$ python -q
>>> import numpy as np
>>> np.set_printoptions(suppress=True, linewidth=120)
>>> M2 = np.array([[1, 1], [1, -1]])
>>> rng = np.random.default_rng(21)
>>> feats = np.kron(M2, np.kron(M2, M2))[rng.permutation(8)][:5]
>>> print(feats)
[[ 1 -1  1 -1 -1  1 -1  1]
 [ 1  1  1  1  1  1  1  1]
 [ 1  1  1  1 -1 -1 -1 -1]
 [ 1 -1  1 -1  1 -1  1 -1]
 [ 1  1 -1 -1 -1 -1  1  1]]
>>> def softmax(z):
...     e = np.exp(z - z.max(axis=-1, keepdims=True))
...     return e / e.sum(axis=-1, keepdims=True)
... 
>>> print(np.round(softmax(feats[0] + -3), 3))
[0.22 0.03 0.22 0.03 0.03 0.22 0.03 0.22]
>>> scores = feats @ feats.T / np.sqrt(8)
>>> print(np.round(softmax(scores)[0] @ feats, 3))
[ 1.    -0.713  0.904 -0.809 -0.809  0.713 -0.713  0.809]
>>> J = np.load("x.npy")
>>> print(J)
[[ -9.327   9.247   4.753   9.131  -5.061   8.242  13.911  -0.279   0.072  -6.738]
 [  5.092  12.241   6.363  13.661  -7.832   0.014   2.665  -1.976   8.117   4.883]
 [ -1.979  -5.195   1.329   0.342  -7.502  -3.918   0.501   4.199  -0.038   3.658]
 [-10.674 -43.918  -9.817  -8.262 -28.277 -32.544   0.245  13.55   -0.267   8.065]
 [  4.216 -13.996  -4.448  -4.16   -6.568 -10.483  -4.449   4.879  -5.787   9.337]
 [  2.991   5.736  13.309  -1.027   7.826  23.128   1.049  -7.921   0.808  -7.255]
 [  2.733  -3.812 -10.951  -9.644   9.586  -9.345  -6.545   6.788  -3.188  -0.097]
 [ -4.546  -9.187  -2.764 -13.959   8.881   9.359   2.14    0.608 -10.7    -7.761]
 [  8.812  19.47   11.915  13.705   0.721  15.132   0.265 -15.064   3.672   5.948]
 [ -2.487  -5.31    6.748   6.256 -15.517   1.204  10.149  -0.097  -1.16    3.069]
 [ 12.275  -0.021   5.976  -6.36    8.804   0.381  -8.607  -7.781  -0.185   2.512]
 [  8.018 -22.313  -1.831  -1.487 -12.737 -23.369 -13.683  -1.347  -0.664  16.334]
 [ 10.201  -4.253   1.065   0.875  -1.501  -3.583  -9.371  -1.907  -0.08    8.359]
 [  1.736  -7.795  -3.026   0.03   -3.982 -10.801  -3.253   7.32    4.748   3.442]]
>>> z = rng.permutation(10)
>>> M2 = J[:, z] * rng.choice([-1, 1], 10)
>>> print(M2)
[[  5.061  -6.738  13.911   4.753  -0.279   9.131   9.327   8.242   9.247  -0.072]
 [  7.832   4.883   2.665   6.363  -1.976  13.661  -5.092   0.014  12.241  -8.117]
 [  7.502   3.658   0.501   1.329   4.199   0.342   1.979  -3.918  -5.195   0.038]
 [ 28.277   8.065   0.245  -9.817  13.55   -8.262  10.674 -32.544 -43.918   0.267]
 [  6.568   9.337  -4.449  -4.448   4.879  -4.16   -4.216 -10.483 -13.996   5.787]
 [ -7.826  -7.255   1.049  13.309  -7.921  -1.027  -2.991  23.128   5.736  -0.808]
 [ -9.586  -0.097  -6.545 -10.951   6.788  -9.644  -2.733  -9.345  -3.812   3.188]
 [ -8.881  -7.761   2.14   -2.764   0.608 -13.959   4.546   9.359  -9.187  10.7  ]
 [ -0.721   5.948   0.265  11.915 -15.064  13.705  -8.812  15.132  19.47   -3.672]
 [ 15.517   3.069  10.149   6.748  -0.097   6.256   2.487   1.204  -5.31    1.16 ]
 [ -8.804   2.512  -8.607   5.976  -7.781  -6.36  -12.275   0.381  -0.021   0.185]
 [ 12.737  16.334 -13.683  -1.831  -1.347  -1.487  -8.018 -23.369 -22.313   0.664]
 [  1.501   8.359  -9.371   1.065  -1.907   0.875 -10.201  -3.583  -4.253   0.08 ]
 [  3.982   3.442  -3.253  -3.026   7.32    0.03   -1.736 -10.801  -7.795  -4.748]]
>>> Uu, _, VT = np.linalg.svd(J.T @ M2)
>>> print(np.round(np.linalg.lstsq(J, M2)[0], 3) + 0)
[[ 0.  0.  0.  0.  0.  0. -1.  0.  0.  0.]
 [ 0.  0.  0.  0.  0.  0.  0.  0.  1.  0.]
 [ 0.  0.  0.  1.  0.  0.  0.  0.  0.  0.]
 [ 0.  0.  0.  0.  0.  1.  0.  0.  0.  0.]
 [-1.  0.  0.  0.  0.  0.  0.  0.  0.  0.]
 [ 0.  0.  0.  0.  0.  0.  0.  1.  0.  0.]
 [ 0.  0.  1.  0.  0.  0.  0.  0.  0.  0.]
 [ 0.  0.  0.  0.  1.  0.  0.  0.  0.  0.]
 [ 0.  0.  0.  0.  0.  0.  0.  0.  0. -1.]
 [ 0.  1.  0.  0.  0.  0.  0.  0.  0.  0.]]
